$ python -q
>>> import numpy as np
>>> np.set_printoptions(precision=2, suppress=True, linewidth=120)
>>> F = np.loadtxt("data.csv", delimiter=",")
>>> F
array([[-14.53,  12.71,  14.76,  -0.12, -16.46, -20.09],
       [-13.47,  11.8 ,  13.87,  -0.21, -15.36, -18.72],
       [-12.43,  10.89,  12.98,  -0.3 , -14.27, -17.35],
       [ -7.96,   7.03,   9.  ,  -0.66,  -9.55, -11.4 ],
       [ -7.51,   6.65,   8.58,  -0.69,  -9.06, -10.78],
       [ -6.31,   5.63,   7.46,  -0.78,  -7.78,  -9.15],
       [ -5.25,   4.73,   6.43,  -0.86,  -6.63,  -7.68],
       [ -4.95,   4.47,   6.13,  -0.88,  -6.3 ,  -7.26],
       [ -3.23,   3.03,   4.37,  -0.97,  -4.4 ,  -4.81],
       [ -1.7 ,   1.75,   2.64,  -1.  ,  -2.64,  -2.54],
       [ -1.09,   1.24,   1.88,  -0.97,  -1.9 ,  -1.6 ],
       [ -0.96,   1.13,   1.7 ,  -0.95,  -1.74,  -1.4 ],
       [ -0.72,   0.93,   1.38,  -0.92,  -1.43,  -1.02],
       [ -0.29,   0.54,   0.69,  -0.77,  -0.81,  -0.31],
       [ -0.26,   0.51,   0.64,  -0.75,  -0.76,  -0.26],
       [ -0.15,   0.39,   0.43,  -0.66,  -0.57,  -0.08],
       [  0.06,  -0.45,   0.16,   0.7 ,   0.36,  -0.43],
       [  0.08,  -0.53,   0.19,   0.79,   0.42,  -0.49],
       [  0.13,  -0.69,   0.26,   0.96,   0.53,  -0.59],
       [  0.88,  -2.22,   0.72,   2.1 ,   1.64,  -1.04],
       [  1.83,  -3.74,   0.97,   2.88,   2.8 ,  -1.03],
       [  2.17,  -4.25,   1.03,   3.11,   3.19,  -0.97],
       [  4.2 ,  -7.12,   1.18,   4.2 ,   5.48,  -0.36],
       [  6.24,  -9.83,   1.15,   5.06,   7.7 ,   0.51],
       [  6.67, -10.4 ,   1.13,   5.22,   8.17,   0.71],
       [  7.94, -12.03,   1.04,   5.67,   9.52,   1.34],
       [  8.68, -12.97,   0.98,   5.92,  10.31,   1.73],
       [  9.89, -14.5 ,   0.86,   6.31,  11.59,   2.38],
       [ 11.69, -16.74,   0.64,   6.85,  13.5 ,   3.4 ]])
>>> # looks like rank 3
>>> Xc = F - F.mean(axis=0)
>>> Uu, sv, VT = np.linalg.svd(Xc, full_matrices=False)
>>> VT[0] * np.sign(VT[0, np.abs(VT[0]).argmax()])
array([ 0.45, -0.51, -0.26,  0.14,  0.53,  0.41])
>>> np.searchsorted(np.cumsum(sv ** 2) / (sv ** 2).sum(), 0.9) + 1
np.int64(1)
>>> np.round(sv ** 2 / (sv ** 2).sum(), 2) + 0
array([0.93, 0.06, 0.  , 0.  , 0.  , 0.  ])
>>> round(float((sv ** 2).sum() ** 2 / (sv ** 4).sum()), 2)
1.14
>>> np.linalg.matrix_rank(Xc)
np.int64(3)
>>> sv.round(2) + 0
array([78.3 , 20.45,  3.66,  0.  ,  0.  ,  0.  ])
>>> Uu, sv, VT = np.linalg.svd(F)
>>> np.argmax(sv[:-1] / (sv[1:] + 1e-6)) + 1
np.int64(3)
>>> M2 = Uu[:, :3] @ np.diag(sv[:3]) @ VT[:3]
>>> round(float(np.linalg.norm(F - M2) / np.linalg.norm(F)), 2)
0.0
>>> Uu, sv, VT = np.linalg.svd(F)
>>> V = VT[:(sv > 1e-8).sum()]
>>> rng = np.random.default_rng(84)
>>> x = F[16] + -3 * F[18] + rng.integers(2) * np.eye(6)[5]
>>> x
array([-0.33,  1.61, -0.61, -2.18, -1.22,  2.34])
>>> np.round(np.linalg.norm(x - V.T @ V @ x), 2)
np.float64(0.69)
>>> O, _ = np.linalg.qr(np.array([[-0.2, 1.0, -0.5, 0.5, 0.9, 1.1],
...     [-1.4, 2.5, 1.9, -0.3, -0.8, 1.0],
...     [-0.3, 1.5, 1.0, -0.6, -0.6, -0.9],
...     [1.8, -1.4, 1.4, 0.2, -0.6, -1.2],
...     [-1.7, 0.3, 0.7, -0.2, 1.1, 0.9],
...     [-1.6, 0.0, 0.8, 1.4, 0.4, 0.3]]))
>>> W0 = O[:, :6]
>>> W0
array([[-0.06, -0.33,  0.32, -0.57, -0.67,  0.03],
       [-0.43, -0.6 , -0.41, -0.02,  0.18,  0.51],
       [-0.09, -0.5 , -0.2 ,  0.17, -0.01, -0.82],
       [ 0.55,  0.08, -0.76, -0.17, -0.3 ,  0.05],
       [-0.52,  0.32, -0.2 ,  0.47, -0.61,  0.02],
       [-0.49,  0.41, -0.28, -0.63,  0.23, -0.26]])
>>> # columns are unit length and at right angles
>>> x = np.array([1, 0, 1, 1, -2, -1])
>>> np.linalg.inv(W0)
array([[-0.06, -0.43, -0.09,  0.55, -0.52, -0.49],
       [-0.33, -0.6 , -0.5 ,  0.08,  0.32,  0.41],
       [ 0.32, -0.41, -0.2 , -0.76, -0.2 , -0.28],
       [-0.57, -0.02,  0.17, -0.17,  0.47, -0.63],
       [-0.67,  0.18, -0.01, -0.3 , -0.61,  0.23],
       [ 0.03,  0.51, -0.82,  0.05,  0.02, -0.26]])
>>> np.sort(np.abs(np.degrees(np.angle(np.linalg.eigvals(W0)))))
array([  0.  ,  87.41,  87.41, 173.17, 173.17, 180.  ])
>>> O, r_ = np.linalg.qr(W0)
>>> O
array([[-0.06, -0.33,  0.32, -0.57, -0.67,  0.03],
       [-0.43, -0.6 , -0.41, -0.02,  0.18,  0.51],
       [-0.09, -0.5 , -0.2 ,  0.17, -0.01, -0.82],
       [ 0.55,  0.08, -0.76, -0.17, -0.3 ,  0.05],
       [-0.52,  0.32, -0.2 ,  0.47, -0.61,  0.02],
       [-0.49,  0.41, -0.28, -0.63,  0.23, -0.26]])
>>> np.allclose(r_.T @ r_, W0.T @ W0)
True
>>> round(float(np.trace(np.linalg.pinv(F) @ F)), 2)
3.0
>>> np.unique(F.round(6), axis=0).shape
(29, 6)
>>> np.linalg.lstsq(F[:-1].T, F[-1])[2]
np.int32(3)
>>> E = np.loadtxt("layer7.csv", delimiter=",")
>>> E
array([[-0.9 ,  0.7 , -1.21,  0.6 ,  0.1 ,  0.6 , -0.6 ,  0.3 ,  0.2 ,  0.7 , -0.6 ],
       [-0.5 ,  0.9 ,  2.09, -1.  ,  0.7 ,  0.  , -0.3 , -0.4 , -0.8 ,  1.  , -0.1 ],
       [ 1.1 , -0.7 , -1.27,  0.6 , -0.3 ,  0.3 ,  0.6 , -0.1 ,  2.1 ,  1.2 ,  0.1 ],
       [ 0.5 ,  0.  ,  0.75, -0.4 , -0.6 ,  1.9 ,  1.8 ,  1.5 , -1.5 ,  0.8 , -0.6 ],
       [-0.7 , -1.  , -4.1 ,  2.  , -0.6 ,  0.6 ,  1.2 , -1.1 ,  0.7 ,  1.4 , -0.2 ],
       [-0.2 , -1.7 , -0.98,  0.5 ,  0.  , -0.5 ,  0.5 , -1.2 , -0.6 , -1.1 ,  0.1 ],
       [ 1.2 , -0.1 ,  0.18, -0.1 ,  0.3 , -0.6 , -0.5 ,  1.4 ,  0.2 ,  0.8 ,  1.3 ],
       [-0.5 ,  1.3 , -0.63,  0.3 , -0.8 , -0.6 ,  0.4 , -1.3 ,  0.3 ,  0.2 , -1.8 ],
       [-0.3 ,  1.3 ,  1.22, -0.6 , -0.1 ,  0.9 ,  0.1 , -0.9 , -0.6 , -0.4 ,  0.2 ],
       [ 1.7 ,  0.1 ,  0.62, -0.3 ,  0.1 , -1.2 ,  0.6 ,  0.1 , -0.5 , -1.  , -0.3 ],
       [ 0.  , -0.2 ,  1.6 , -0.8 , -1.3 ,  0.2 , -1.1 ,  0.3 ,  0.2 ,  0.5 ,  1.  ],
       [ 0.8 ,  0.  ,  1.46, -0.7 , -0.3 ,  0.2 , -0.2 ,  0.8 , -0.9 , -1.2 , -1.7 ],
       [-0.2 ,  1.2 ,  3.47, -1.7 , -0.9 ,  1.  , -0.2 ,  0.5 , -2.  , -0.6 ,  0.2 ],
       [-0.5 , -0.5 , -0.81,  0.4 , -0.1 , -0.3 ,  1.4 , -0.3 , -0.5 ,  0.2 ,  0.  ],
       [ 0.4 , -0.2 ,  1.39, -0.7 ,  1.8 , -2.1 ,  1.3 ,  1.6 ,  0.  ,  0.6 , -0.3 ],
       [ 0.8 , -1.1 , -1.08,  0.5 ,  0.8 , -0.9 ,  1.7 ,  0.7 ,  0.5 , -1.8 , -0.2 ],
       [-0.2 ,  2.1 , -3.77,  1.9 ,  0.9 , -1.2 ,  0.9 , -0.8 ,  1.4 , -0.3 ,  0.6 ],
       [ 0.  , -0.7 ,  0.22, -0.1 ,  0.6 , -1.3 , -0.6 ,  0.2 ,  0.3 ,  0.5 , -1.4 ],
       [ 0.5 , -0.3 ,  0.11,  0.  , -0.9 ,  0.8 , -0.1 , -1.6 , -1.5 ,  0.5 ,  1.1 ],
       [ 0.7 , -0.4 , -0.99,  0.5 ,  0.3 ,  0.3 ,  0.5 , -0.7 ,  1.  , -0.5 ,  0.2 ],
       [ 0.3 ,  0.8 , -1.8 ,  0.9 , -0.9 , -0.9 , -1.4 ,  1.5 , -0.7 , -0.1 ,  1.3 ],
       [-0.9 , -0.5 ,  0.34, -0.2 ,  1.6 ,  0.7 ,  0.6 , -1.3 , -1.1 ,  0.2 , -1.3 ],
       [-0.3 ,  1.2 , -1.66,  0.8 , -1.  , -0.1 ,  0.9 ,  0.8 , -1.1 , -0.2 ,  0.4 ],
       [-0.7 ,  0.6 ,  1.05, -0.5 ,  0.8 , -0.4 , -0.3 , -0.9 , -0.9 ,  0.2 , -0.5 ],
       [-1.  ,  0.6 ,  3.14, -1.6 , -1.9 ,  0.1 ,  1.2 ,  1.2 , -2.  ,  0.2 ,  0.3 ],
       [ 0.9 , -1.1 ,  0.41, -0.2 , -0.2 ,  0.2 ,  1.  , -0.8 , -1.  ,  0.  ,  1.1 ],
       [-0.5 ,  1.6 ,  1.43, -0.7 , -0.2 , -0.2 ,  0.3 , -1.3 ,  1.2 ,  2.3 , -0.5 ],
       [-0.6 , -0.5 ,  4.85, -2.4 , -0.7 ,  0.9 , -0.2 , -1.3 ,  2.4 , -1.7 ,  0.4 ],
       [ 0.  ,  0.  ,  1.73, -0.9 ,  0.2 ,  1.4 ,  0.6 ,  0.  ,  0.5 ,  0.3 ,  0.1 ],
       [ 0.  , -0.7 , -0.45,  0.2 , -0.9 ,  2.3 , -0.7 ,  1.6 ,  0.2 , -0.8 ,  0.3 ],
       [-0.2 , -0.6 ,  3.28, -1.6 ,  0.2 , -0.2 ,  0.7 ,  1.  ,  0.8 ,  2.5 ,  0.4 ],
       [-1.3 , -0.9 , -4.53,  2.3 , -0.7 ,  0.5 ,  0.2 , -1.5 , -1.1 ,  0.5 , -0.5 ],
       [-0.3 , -0.2 ,  3.67, -1.8 ,  2.5 , -1.2 , -0.5 ,  1.3 ,  2.4 ,  1.3 ,  0.5 ]])
>>> rk = np.linalg.matrix_rank(F)
>>> rk
np.int64(3)
>>> null = np.linalg.svd(F)[2][rk:].T
>>> np.linalg.matrix_rank(F.T @ F), np.linalg.matrix_rank(F @ F.T)
(np.int64(3), np.int64(3))
>>> [int(np.linalg.matrix_rank(F[:i])) for i in range(1, len(F) + 1)]
[1, 2, 3, 3, 3, 3, 3, 3, 3, 3, 3, 3, 3, 3, 3, 3, 3, 3, 3, 3, 3, 3, 3, 3, 3, 3, 3, 3, 3]
